% ipython --no-banner

In [1]: import numpy as np

In [2]: from numpy import linalg as LA

In [3]: np.set_printoptions(suppress=True, linewidth=200)

In [4]: rnd = lambda a: np.round(a, 1) + 0

In [5]: F = np.load("x.npy")

In [6]: F
Out[6]: 
array([[-0.6,  0.2,  0.2],
       [-0.4, -0.2,  0.4],
       [ 0.1, -0.3,  0.4],
       [ 1.2,  1.1,  0.8],
       [ 1. ,  0.5,  1.2],
       [ 1.1,  1.3,  0.7],
       [ 2.2,  2.4,  0.7],
       [ 2.3,  2.1,  0.8],
       [ 1.7,  1.9,  1.1]])

In [7]: x = np.array([-8, -1, 3])

In [8]: y = F @ x

In [9]: rnd(LA.pinv(F) @ F)
Out[9]: 
array([[1., 0., 0.],
       [0., 1., 0.],
       [0., 0., 1.]])

In [10]: try:
    ...:     LA.solve(F, y)
    ...: except LA.LinAlgError as e:
    ...:     print(repr(e))
    ...: 
LinAlgError('Last 2 dimensions of the array must be square')

In [11]: rnd(LA.lstsq(F, y)[0])
Out[11]: array([-8., -1.,  3.])

In [12]: rnd(y)
Out[12]: array([  5.2,   4.6,   0.7,  -8.3,  -4.9,  -8. , -17.9, -18.1, -12.2])

In [13]: rng = np.random.default_rng(1495)

In [14]: y = y + 0.1 * rng.normal(size=9)

In [15]: rnd(y)
Out[15]: array([  5.2,   4.6,   0.6,  -8.3,  -4.8,  -8.1, -18. , -18.1, -12.3])

In [16]: b, *_ = LA.lstsq(F, y)

In [17]: b.round()
Out[17]: array([-8., -1.,  3.])

In [18]: rnd(LA.norm(y - F @ b))
Out[18]: np.float64(0.2)

In [19]: [round(float(LA.norm(LA.solve(F.T @ F + lam * np.eye(3), F.T @ y))), 2) for lam in (0, 1, 10, 100)]
Out[19]: [8.55, 5.87, 4.05, 1.38]

In [20]: q, Rm = LA.qr(F)

In [21]: rnd(q @ Rm)
Out[21]: 
array([[-0.6,  0.2,  0.2],
       [-0.4, -0.2,  0.4],
       [ 0.1, -0.3,  0.4],
       [ 1.2,  1.1,  0.8],
       [ 1. ,  0.5,  1.2],
       [ 1.1,  1.3,  0.7],
       [ 2.2,  2.4,  0.7],
       [ 2.3,  2.1,  0.8],
       [ 1.7,  1.9,  1.1]])

In [22]: q.shape, Rm.shape
Out[22]: ((9, 3), (3, 3))

In [23]: rnd(q)
Out[23]: 
array([[-0.1, -0.7, -0.4],
       [-0.1, -0.2, -0.5],
       [ 0. ,  0.4, -0.3],
       [ 0.3,  0. , -0.2],
       [ 0.2,  0.4, -0.6],
       [ 0.3, -0.2, -0.1],
       [ 0.5, -0.3,  0.3],
       [ 0.6,  0.1,  0.2],
       [ 0.4, -0.2, -0.2]])

In [24]: rnd(np.trace(q @ q.T))
Out[24]: np.float64(3.0)

In [25]: rnd(abs(Rm[0, 0])), rnd(LA.norm(F[:, 0]))
Out[25]: (np.float64(4.1), np.float64(4.1))

In [26]: rnd(q.T @ q)
Out[26]: 
array([[1., 0., 0.],
       [0., 1., 0.],
       [0., 0., 1.]])

In [27]: K = np.load("layer3.npy")

In [28]: K
Out[28]: 
array([[ 13.7,  12.9,   6.8],
       [-15. ,  10.2,  -8.3],
       [ 12.3,   2.3, -15.6],
       [ -7.5, -10. , -15.6],
       [ 14.2, -14.1,   1. ],
       [-10.8,  16.8,   1.3],
       [  7.5, -17.7,   5.7],
       [ 14.2,   0.3, -14.1],
       [ -8.3,  -5.2, -17.4],
       [ -7. ,  11.8,  14.5],
       [-17.9,  -2.9,  -8.3]])

In [29]: W = np.array([[1, 2, -3, 1], [2, 3, -2, -2], [3, 1, -1, 0]])

In [30]: b = np.array([1, 0, 2, 0])

In [31]: H = np.maximum(K @ W + b, 0)

In [32]: LA.matrix_rank(H)
Out[32]: np.int64(4)

In [33]: cent = np.array([[-5, -4, -4], [0, 5, 0], [-1, -1, 0], [4, 4, 3]])

In [34]: W @ cent
Out[34]: 
array([[  2,  13,  -1],
       [-16,   1, -14],
       [-14,  -6, -12]])

In [35]: LA.matrix_rank(K)
Out[35]: np.int64(3)

In [36]: np.unravel_index(np.abs(K).argmax(), K.shape)
Out[36]: (np.int64(10), np.int64(0))

In [37]: K[:, 3]
Traceback (most recent call last):
  Cell In[37], line 1
    K[:, 3]
IndexError: index 3 is out of bounds for axis 1 with size 3


In [38]: LA.rank(K)
Traceback (most recent call last):
  Cell In[38], line 1
    LA.rank(K)
AttributeError: module 'numpy.linalg' has no attribute 'rank'


In [39]: rnd(K.mean(axis=0))
Out[39]: array([-0.4,  0.4, -4.5])

In [40]: lab = rng.permutation(3)

In [41]: B = K[:, lab] * rng.choice([-1, 1], 3)

In [42]: B
Out[42]: 
array([[-13.7, -12.9,   6.8],
       [ 15. , -10.2,  -8.3],
       [-12.3,  -2.3, -15.6],
       [  7.5,  10. , -15.6],
       [-14.2,  14.1,   1. ],
       [ 10.8, -16.8,   1.3],
       [ -7.5,  17.7,   5.7],
       [-14.2,  -0.3, -14.1],
       [  8.3,   5.2, -17.4],
       [  7. , -11.8,  14.5],
       [ 17.9,   2.9,  -8.3]])

In [43]: U, _, vt = LA.svd(K.T @ B)

In [44]: rnd(U @ vt)
Out[44]: 
array([[-1.,  0.,  0.],
       [ 0., -1.,  0.],
       [ 0.,  0.,  1.]])

In [45]: lab
Out[45]: array([0, 1, 2])

In [46]: q, Rm = LA.qr(K)

In [47]: rnd(np.abs(np.diag(Rm)))
Out[47]: array([40.4, 35.5, 36.1])

In [48]: rnd(Rm)
Out[48]: 
array([[-40.4,   9.2,  -4.4],
       [  0. , -35.5,  -9.9],
       [  0. ,   0. ,  36.1]])

In [49]: np.allclose(Rm.T @ Rm, K.T @ K)
Out[49]: True

In [50]: rnd(q)
Out[50]: 
array([[-0.3, -0.5,  0. ],
       [ 0.4, -0.2, -0.2],
       [-0.3, -0.1, -0.5],
       [ 0.2,  0.3, -0.3],
       [-0.4,  0.3,  0.1],
       [ 0.3, -0.4,  0. ],
       [-0.2,  0.5,  0.3],
       [-0.4, -0.1, -0.5],
       [ 0.2,  0.2, -0.4],
       [ 0.2, -0.3,  0.3],
       [ 0.4,  0.2, -0.1]])

In [51]: rnd(np.trace(q @ q.T))
Out[51]: np.float64(3.0)

In [52]: cent = K[[8, 7]].astype(float)

In [53]: for _ in range(3):
    ...:     lab = LA.norm(K[:, None] - cent, axis=-1).argmin(axis=1)
    ...:     cent = np.array([K[lab == j].mean(axis=0) for j in range(2)])
    ...: 

In [54]: lab
Out[54]: array([1, 0, 1, 0, 1, 0, 1, 1, 0, 0, 0])

In [55]: rnd(cent[1] - cent[0])
Out[55]: array([23.5, -6.7,  2.4])

In [56]: feats = np.load("block8.npy")

In [57]: feats
Out[57]: 
array([[1, 0, 0, 0],
       [4, 1, 0, 0],
       [1, 7, 1, 0],
       [1, 7, 2, 1]])

In [58]: rnd(LA.det(feats))
Out[58]: np.float64(1.0)

In [59]: (feats + feats.T) / 2
Out[59]: 
array([[1. , 2. , 0.5, 0.5],
       [2. , 1. , 3.5, 3.5],
       [0.5, 3.5, 1. , 1. ],
       [0.5, 3.5, 1. , 1. ]])

In [60]: np.trace(feats)
Out[60]: np.int64(4)

In [61]: rnd(np.sort(np.abs(LA.eigvals(feats))))
Out[61]: array([1., 1., 1., 1.])

In [62]: B = np.array([[-1, 0, -1], [-2, -1, 1]])

In [63]: mat = B.T @ B

In [64]: mat
Out[64]: 
array([[ 5,  2, -1],
       [ 2,  1, -1],
       [-1, -1,  2]])

In [65]: rk = LA.matrix_rank(mat)

In [66]: rk
Out[66]: np.int64(2)

In [67]: N = LA.svd(mat)[2][rk:].T

In [68]: rnd(N[:, 0] / N[np.abs(N[:, 0]).round(6).argmax(), 0])
Out[68]: array([-0.3,  1. ,  0.3])

In [69]: LA.matrix_rank(mat, rtol=0.1)
Out[69]: np.int64(2)

In [70]: [round(float(x), 1) for x in LA.svd(mat, compute_uv=False)[:3]]
Out[70]: [6.2, 1.8, 0.0]

In [71]: np.argsort(-LA.norm(mat, axis=0).round(6), kind="stable")[:3]
Out[71]: array([0, 1, 2])

In [72]: LA.cond(mat) > 100
Out[72]: np.True_

In [73]: B = mat / LA.norm(mat, axis=1, keepdims=True)

In [74]: G = B @ B.T

In [75]: (np.abs(G) > 0.9).astype(int)
Out[75]: 
array([[1, 1, 0],
       [1, 1, 0],
       [0, 0, 1]])

In [76]: rnd(LA.norm(B, axis=1))
Out[76]: array([1., 1., 1.])

In [77]: w, V = LA.eigh(mat)

In [78]: x = np.array([8, 6, 2])

In [79]: np.abs(mat).sum(axis=1).max(), rnd(np.abs(w).max())
Out[79]: (np.int64(8), np.float64(6.2))

In [80]: x @ mat @ x
Out[80]: np.int64(500)

In [81]: rnd(V * np.maximum(w, 0) @ V.T)
Out[81]: 
array([[ 5.,  2., -1.],
       [ 2.,  1., -1.],
       [-1., -1.,  2.]])

In [82]: rnd(x @ mat @ x / (x @ x)), rnd(w[0]), rnd(w[-1])
Out[82]: (np.float64(4.8), np.float64(0.0), np.float64(6.2))

In [83]: rnd(LA.eigvalsh(mat[1:, 1:]))
Out[83]: array([0.4, 2.6])

In [84]: w, V = LA.eigh(mat)

In [85]: rnd(V @ np.diag(w) @ V.T)
Out[85]: 
array([[ 5.,  2., -1.],
       [ 2.,  1., -1.],
       [-1., -1.,  2.]])

In [86]: rnd(V.T @ mat @ V)
Out[86]: 
array([[0. , 0. , 0. ],
       [0. , 1.8, 0. ],
       [0. , 0. , 6.2]])

In [87]: rnd(LA.svd(mat, compute_uv=False))
Out[87]: array([6.2, 1.8, 0. ])

In [88]: rnd(LA.eigvalsh(mat @ mat))
Out[88]: array([ 0. ,  3.1, 38.9])

In [89]: rnd(w.sum()), np.trace(mat)
Out[89]: (np.float64(8.0), np.int64(8))

In [90]: A = np.loadtxt("out3.csv", delimiter=",")

In [91]: A
Out[91]: 
array([[-3.,  3.,  0.,  3.],
       [ 3., -3.,  3.,  0.],
       [ 0.,  3., -3.,  3.],
       [ 3.,  0.,  3., -3.]])

In [92]: w, V = LA.eigh(A)

In [93]: x = np.array([-2, -1, 1, -1])

In [94]: x @ A @ x
Out[94]: np.float64(-9.0)

In [95]: np.abs(A).sum(axis=1).max(), np.abs(w).max()
Out[95]: (np.float64(9.0), np.float64(9.0))

In [96]: def softmax(z):
    ...:     e = np.exp(z - z.max(axis=-1, keepdims=True))
    ...:     return e / e.sum(axis=-1, keepdims=True)
    ...: 

In [97]: rnd(softmax(10 * A[2]))
Out[97]: array([0. , 0.5, 0. , 0.5])

In [98]: rnd(softmax(A[2]))
Out[98]: array([0. , 0.5, 0. , 0.5])

In [99]: S = A @ A.T / np.sqrt(4)

In [100]: softmax(S).round(6).argmax(axis=1)
Out[100]: array([0, 1, 2, 3])

In [101]: rnd(softmax(S))
Out[101]: 
array([[1., 0., 0., 0.],
       [0., 1., 0., 0.],
       [0., 0., 1., 0.],
       [0., 0., 0., 1.]])

In [102]: np.unravel_index(np.abs(A).argmax(), A.shape)
Out[102]: (np.int64(0), np.int64(0))

In [103]: np.count_nonzero(A)
Out[103]: np.int64(12)

In [104]: LA.rank(A)
Traceback (most recent call last):
  Cell In[104], line 1
    LA.rank(A)
AttributeError: module 'numpy.linalg' has no attribute 'rank'


In [105]: G = A.T @ A

In [106]: np.trace(G), (A ** 2).sum()
Out[106]: (np.float64(108.0), np.float64(108.0))

In [107]: LA.matrix_rank(G)
Out[107]: np.int64(4)

In [108]: rnd(LA.eigvalsh(G)[::-1])
Out[108]: array([81.,  9.,  9.,  9.])
